$ python3 -q
>>> import numpy as np
>>> np.set_printoptions(precision=1, suppress=True, linewidth=140)
>>> def tidy(a):
...     return np.round(a, 1) + 0
... 
>>> M = np.loadtxt("data.csv", delimiter=",")
>>> print(tidy(M))
[[ 1.   0.1 -0.1  0.1 -0.1  0.   0. ]
 [ 0.1  0.6  0.5 -0.4  0.4  0.2 -0.1]
 [-0.1  0.5  0.3  0.5 -0.5 -0.3  0.1]
 [ 0.1 -0.4  0.5  0.6  0.4  0.2 -0.1]
 [-0.1  0.4 -0.5  0.4  0.6 -0.2  0.1]
 [ 0.   0.2 -0.3  0.2 -0.2  0.9  0. ]
 [ 0.  -0.1  0.1 -0.1  0.1  0.   1. ]]
>>> # keeps lengths
>>> vals, evecs = np.linalg.eigh(M)
>>> print(tidy(evecs.T @ M @ evecs))
[[-1.  0.  0.  0.  0.  0.  0.]
 [ 0.  1.  0.  0.  0.  0.  0.]
 [ 0.  0.  1.  0.  0.  0.  0.]
 [ 0.  0.  0.  1.  0.  0.  0.]
 [ 0.  0.  0.  0.  1.  0.  0.]
 [ 0.  0.  0.  0.  0.  1.  0.]
 [ 0.  0.  0.  0.  0.  0.  1.]]
>>> tidy(np.linalg.svd(M, compute_uv=False))
array([1., 1., 1., 1., 1., 1., 1.])
>>> vals.sum(), np.trace(M)
(np.float64(5.0), np.float64(5.0))
>>> np.unique(vals.round(6) + 0, return_counts=True)[1]
array([1, 6])
>>> print(tidy(evecs.T @ evecs))
[[1. 0. 0. 0. 0. 0. 0.]
 [0. 1. 0. 0. 0. 0. 0.]
 [0. 0. 1. 0. 0. 0. 0.]
 [0. 0. 0. 1. 0. 0. 0.]
 [0. 0. 0. 0. 1. 0. 0.]
 [0. 0. 0. 0. 0. 1. 0.]
 [0. 0. 0. 0. 0. 0. 1.]]
>>> print(tidy(M @ M.T))
[[1. 0. 0. 0. 0. 0. 0.]
 [0. 1. 0. 0. 0. 0. 0.]
 [0. 0. 1. 0. 0. 0. 0.]
 [0. 0. 0. 1. 0. 0. 0.]
 [0. 0. 0. 0. 1. 0. 0.]
 [0. 0. 0. 0. 0. 1. 0.]
 [0. 0. 0. 0. 0. 0. 1.]]
>>> tidy(np.linalg.pinv(M))
array([[ 1. ,  0.1, -0.1,  0.1, -0.1,  0. ,  0. ],
       [ 0.1,  0.6,  0.5, -0.4,  0.4,  0.2, -0.1],
       [-0.1,  0.5,  0.3,  0.5, -0.5, -0.3,  0.1],
       [ 0.1, -0.4,  0.5,  0.6,  0.4,  0.2, -0.1],
       [-0.1,  0.4, -0.5,  0.4,  0.6, -0.2,  0.1],
       [ 0. ,  0.2, -0.3,  0.2, -0.2,  0.9,  0. ],
       [ 0. , -0.1,  0.1, -0.1,  0.1,  0. ,  1. ]])
>>> tidy(M.T @ M)
array([[1., 0., 0., 0., 0., 0., 0.],
       [0., 1., 0., 0., 0., 0., 0.],
       [0., 0., 1., 0., 0., 0., 0.],
       [0., 0., 0., 1., 0., 0., 0.],
       [0., 0., 0., 0., 1., 0., 0.],
       [0., 0., 0., 0., 0., 1., 0.],
       [0., 0., 0., 0., 0., 0., 1.]])
>>> tidy(M[:, 1] @ M[:, 3])
np.float64(0.0)
>>> print(tidy(np.linalg.norm(M, axis=0)))
[1. 1. 1. 1. 1. 1. 1.]
>>> tidy((M + M.T) / 2)
array([[ 1. ,  0.1, -0.1,  0.1, -0.1,  0. ,  0. ],
       [ 0.1,  0.6,  0.5, -0.4,  0.4,  0.2, -0.1],
       [-0.1,  0.5,  0.3,  0.5, -0.5, -0.3,  0.1],
       [ 0.1, -0.4,  0.5,  0.6,  0.4,  0.2, -0.1],
       [-0.1,  0.4, -0.5,  0.4,  0.6, -0.2,  0.1],
       [ 0. ,  0.2, -0.3,  0.2, -0.2,  0.9,  0. ],
       [ 0. , -0.1,  0.1, -0.1,  0.1,  0. ,  1. ]])
>>> tidy(np.linalg.det(M))
np.float64(-1.0)
>>> np.allclose(M @ M.T, M.T @ M)
True
>>> tidy(np.abs(np.linalg.eigvals(M)).max())
np.float64(1.0)
>>> tidy(M @ M)
array([[1., 0., 0., 0., 0., 0., 0.],
       [0., 1., 0., 0., 0., 0., 0.],
       [0., 0., 1., 0., 0., 0., 0.],
       [0., 0., 0., 1., 0., 0., 0.],
       [0., 0., 0., 0., 1., 0., 0.],
       [0., 0., 0., 0., 0., 1., 0.],
       [0., 0., 0., 0., 0., 0., 1.]])
>>> tidy(np.linalg.matrix_power(M, 4))
array([[1., 0., 0., 0., 0., 0., 0.],
       [0., 1., 0., 0., 0., 0., 0.],
       [0., 0., 1., 0., 0., 0., 0.],
       [0., 0., 0., 1., 0., 0., 0.],
       [0., 0., 0., 0., 1., 0., 0.],
       [0., 0., 0., 0., 0., 1., 0.],
       [0., 0., 0., 0., 0., 0., 1.]])
>>> X = np.array([[1, 0, 0, 0], [5, 1, 0, 0], [4, 4, 1, 0], [1, 0, 2, 1]])
>>> other = np.linalg.inv(X)
>>> tidy(np.linalg.inv(other))
array([[1., 0., 0., 0.],
       [5., 1., 0., 0.],
       [4., 4., 1., 0.],
       [1., 0., 2., 1.]])
>>> tidy(np.linalg.cond(X))
np.float64(285.0)
>>> (np.abs(other) > 1e-9).astype(int)
array([[1, 0, 0, 0],
       [1, 1, 0, 0],
       [1, 1, 1, 0],
       [1, 1, 1, 1]])
>>> tidy(np.linalg.slogdet(X)[0])
np.float64(1.0)
>>> print(other)
[[  1.   0.   0.   0.]
 [ -5.   1.   0.   0.]
 [ 16.  -4.   1.   0.]
 [-33.   8.  -2.   1.]]
>>> np.linalg.cond(X) > 100
np.True_
>>> round(np.log10(np.linalg.cond(X)))
2
>>> np.linalg.matrix_rank(X, rtol=0.1)
np.int64(3)
>>> u, g = X[2], X[1]
>>> print(u @ g)
24
>>> print(u @ u)
33
>>> p = (u @ g) / (u @ u) * u
>>> np.outer(u, g)
array([[20,  4,  0,  0],
       [20,  4,  0,  0],
       [ 5,  1,  0,  0],
       [ 0,  0,  0,  0]])
>>> X.ravel(order="F")
array([1, 5, 4, 1, 0, 1, 4, 0, 0, 0, 1, 2, 0, 0, 0, 1])
>>> blk = X.reshape(4, 2, -1)
>>> print(np.swapaxes(blk, 1, 2)[3])
[[1 2]
 [0 1]]
>>> blk.shape
(4, 2, 2)
>>> print(np.einsum("ihd,ihd->ih", blk, blk))
[[ 1  0]
 [26  0]
 [32  1]
 [ 1  5]]
>>> rng = np.random.default_rng(198225)
>>> labels = rng.permutation(4)
>>> labels
array([2, 0, 3, 1])
>>> other = X[labels][:, labels]
>>> np.trace(other)
np.int64(4)
>>> np.allclose(other, X)
False
>>> F = np.load("sample5.npy")
>>> F
array([[0, 0, 0, 1, 0, 0, 0, 0, 1, 0, 0],
       [0, 0, 0, 0, 0, 0, 0, 0, 0, 0, 0],
       [0, 0, 0, 0, 0, 0, 0, 1, 0, 0, 0],
       [1, 0, 0, 0, 0, 0, 1, 0, 0, 1, 0],
       [0, 0, 0, 0, 0, 0, 0, 1, 0, 0, 0],
       [0, 0, 0, 0, 0, 0, 0, 1, 0, 0, 0],
       [0, 0, 0, 1, 0, 0, 0, 0, 0, 0, 0],
       [0, 0, 1, 0, 1, 1, 0, 0, 0, 0, 0],
       [1, 0, 0, 0, 0, 0, 0, 0, 0, 0, 0],
       [0, 0, 0, 1, 0, 0, 0, 0, 0, 0, 1],
       [0, 0, 0, 0, 0, 0, 0, 0, 0, 1, 0]])
>>> blk = np.stack([F, 5 * F, F[::-1]])
>>> blk.sum(axis=0)
array([[0, 0, 0, 6, 0, 0, 0, 0, 6, 1, 0],
       [0, 0, 0, 1, 0, 0, 0, 0, 0, 0, 1],
       [1, 0, 0, 0, 0, 0, 0, 6, 0, 0, 0],
       [6, 0, 1, 0, 1, 1, 6, 0, 0, 6, 0],
       [0, 0, 0, 1, 0, 0, 0, 6, 0, 0, 0],
       [0, 0, 0, 0, 0, 0, 0, 7, 0, 0, 0],
       [0, 0, 0, 6, 0, 0, 0, 1, 0, 0, 0],
       [1, 0, 6, 0, 6, 6, 1, 0, 0, 1, 0],
       [6, 0, 0, 0, 0, 0, 0, 1, 0, 0, 0],
       [0, 0, 0, 6, 0, 0, 0, 0, 0, 0, 6],
       [0, 0, 0, 1, 0, 0, 0, 0, 1, 6, 0]])
>>> tidy(np.linalg.norm(blk, axis=(1, 2)))
array([ 4., 20.,  4.])
>>> print(np.all(np.linalg.eigvalsh(F) > 0))
False
>>> E = np.diag(np.array([2, 0, -1, -2])) + 2 * np.eye(4, k=1) + 2 * np.eye(4, k=-1)
>>> E
array([[ 2.,  2.,  0.,  0.],
       [ 2.,  0.,  2.,  0.],
       [ 0.,  2., -1.,  2.],
       [ 0.,  0.,  2., -2.]])
>>> # symmetric, so the eigenvalues are real
>>> x = np.array([1, 0, 2, 0, 0, 1, 3])
>>> tidy(M.T @ (M @ x))
array([1., 0., 2., 0., 0., 1., 3.])
>>> tidy(np.linalg.norm(x)), tidy(np.linalg.norm(M @ x))
(np.float64(3.9), np.float64(3.9))
>>> tidy(np.linalg.det(M))
np.float64(-1.0)
>>> [p for p in range(1, 25) if np.allclose(np.linalg.matrix_power(M, p), np.eye(7))]
[2, 4, 6, 8, 10, 12, 14, 16, 18, 20, 22, 24]
>>> tidy(np.sort(np.abs(np.degrees(np.angle(np.linalg.eigvals(M))))))
array([  0.,   0.,   0.,   0.,   0.,   0., 180.])
>>> vals, evecs = np.linalg.eigh(E)
>>> print(tidy(np.linalg.eigvalsh(E @ E)))
[ 1.1  2.4 12.8 16.7]
>>> print(np.unique(vals.round(6) + 0, return_counts=True)[1])
[1 1 1 1]
>>> tidy(vals)
array([-4.1, -1.6,  1.1,  3.6])
>>> np.abs(evecs[:, -1]).round(6).argmax()
np.int64(0)
>>> tidy(evecs.T @ evecs)
array([[1., 0., 0., 0.],
       [0., 1., 0., 0.],
       [0., 0., 1., 0.],
       [0., 0., 0., 1.]])
>>> print(tidy(evecs @ np.diag(vals) @ evecs.T))
[[ 2.  2.  0.  0.]
 [ 2.  0.  2.  0.]
 [ 0.  2. -1.  2.]
 [ 0.  0.  2. -2.]]
>>> print(tidy(evecs.T @ E @ evecs))
[[-4.1  0.   0.   0. ]
 [ 0.  -1.6  0.   0. ]
 [ 0.   0.   1.1  0. ]
 [ 0.   0.   0.   3.6]]
>>> F @ F
array([[2, 0, 0, 0, 0, 0, 1, 0, 0, 1, 0],
       [0, 0, 0, 0, 0, 0, 0, 0, 0, 0, 0],
       [0, 0, 1, 0, 1, 1, 0, 0, 0, 0, 0],
       [0, 0, 0, 3, 0, 0, 0, 0, 1, 0, 1],
       [0, 0, 1, 0, 1, 1, 0, 0, 0, 0, 0],
       [0, 0, 1, 0, 1, 1, 0, 0, 0, 0, 0],
       [1, 0, 0, 0, 0, 0, 1, 0, 0, 1, 0],
       [0, 0, 0, 0, 0, 0, 0, 3, 0, 0, 0],
       [0, 0, 0, 1, 0, 0, 0, 0, 1, 0, 0],
       [1, 0, 0, 0, 0, 0, 1, 0, 0, 2, 0],
       [0, 0, 0, 1, 0, 0, 0, 0, 0, 0, 1]])
>>> tidy(np.linalg.det(F))
np.float64(0.0)
>>> (np.linalg.matrix_power((F != 0) + (F.T != 0) + np.eye(11), 11) > 0).astype(int)
array([[1, 0, 0, 1, 0, 0, 1, 0, 1, 1, 1],
       [0, 1, 0, 0, 0, 0, 0, 0, 0, 0, 0],
       [0, 0, 1, 0, 1, 1, 0, 1, 0, 0, 0],
       [1, 0, 0, 1, 0, 0, 1, 0, 1, 1, 1],
       [0, 0, 1, 0, 1, 1, 0, 1, 0, 0, 0],
       [0, 0, 1, 0, 1, 1, 0, 1, 0, 0, 0],
       [1, 0, 0, 1, 0, 0, 1, 0, 1, 1, 1],
       [0, 0, 1, 0, 1, 1, 0, 1, 0, 0, 0],
       [1, 0, 0, 1, 0, 0, 1, 0, 1, 1, 1],
       [1, 0, 0, 1, 0, 0, 1, 0, 1, 1, 1],
       [1, 0, 0, 1, 0, 0, 1, 0, 1, 1, 1]])
>>> tidy(np.sort(np.linalg.eigvals(F).real))
array([-1.9, -1.7, -1. , -0.5,  0. ,  0. ,  0. ,  0.5,  1. ,  1.7,  1.9])
>>> np.flatnonzero(np.linalg.matrix_power((F != 0) + (F.T != 0) + np.eye(11), 11)[4])
array([2, 4, 5, 7])
>>> W0 = np.load("w.npy")
>>> W0
array([[ 0. ,  0.4,  0. ,  0.3, -1. ,  0.4,  0. ,  0.8,  1.2],
       [ 0. , -1.5, -1. ,  2. ,  0.5, -0.8, -0.5, -0.2,  0.5],
       [ 0.6, -0.1,  1. ,  0.5,  1.2,  0.3,  0.4, -0.9, -1.5],
       [-1.3,  0.1,  1.1,  0.4,  0.6,  0.4,  0.5, -0.1,  0.3],
       [-1.8, -1.1,  1.6,  0.3,  1. ,  1.4,  0.1, -0.3,  0. ],
       [ 0.1, -0.5, -0.7,  1. , -0.2, -0.3, -1.9,  1.6, -0.4],
       [ 0.5,  0.5, -1. , -0.1, -0.3, -0.1, -0.4, -0.4,  2.4],
       [ 0.1,  1.2, -1.3,  2.5,  1.7,  0.5, -1.4, -0.3, -0.1],
       [-1. ,  0.7, -1.6, -0.2,  1. , -1.1,  0.9, -0.1, -1.1],
       [-1.4,  0.3, -2.3,  0.4,  2.2, -1.9, -1.3, -0.3,  0.1],
       [-0.6,  2.5,  0.3, -0.7,  1.3,  0.3,  1.1, -1.7,  0. ]])
>>> other = W0 + rng.integers(-2, 3, (11, 8)) @ rng.integers(-2, 3, (8, 9))
>>> tidy(other)
array([[  2. ,   0.4,  -3. ,  -1.7,  -6. ,   7.4,   2. ,  -4.2,   1.2],
       [  5. ,  -6.5,   0. , -16. ,  -0.5,   9.2,  -0.5,  -8.2, -13.5],
       [  3.6,  -5.1,   3. ,  -5.5,   3.2,   1.3,   3.4,  -4.9,  -3.5],
       [  0.7,   5.1,   3.1,  -5.6,  -2.4,   6.4,  -5.5,   7.9,  -6.7],
       [  2.2,  -9.1,  -2.4, -15.7,  -2. ,   7.4,  -4.9,   1.7,  -2. ],
       [ -7.9,  -1.5,  -1.7,   5. ,   9.8,  -5.3,  -1.9,  -3.4,   4.6],
       [ -2.5,   8.5,  -3. ,   3.9,   0.7,  -5.1,  -5.4,   9.6,   1.4],
       [  7.1,   1.2,  10.7,   0.5,  -8.3,  12.5,  -2.4,  -2.3, -12.1],
       [ -8. ,   3.7,  -8.6,   5.8,   1. ,  -7.1,  -0.1,   8.9,   8.9],
       [  3.6,   0.3,  -5.3,   4.4,   0.2,  -5.9,  -3.3,   1.7,   5.1],
       [ -0.6,  -6.5,   5.3,  -6.7,  -1.7,  -0.7,   5.1,  -0.7,  -4. ]])
>>> np.abs(other - W0).sum(axis=1)
array([26., 62., 28., 45., 50., 39., 39., 58., 49., 27., 33.])
>>> print(np.linalg.matrix_rank(other - W0, tol=1e-8))
8
>>> tidy(np.linalg.svd(other - W0, compute_uv=False))
array([44.6, 23.4, 20.1, 13.9, 12.3,  8. ,  5.9,  3. ,  0. ])
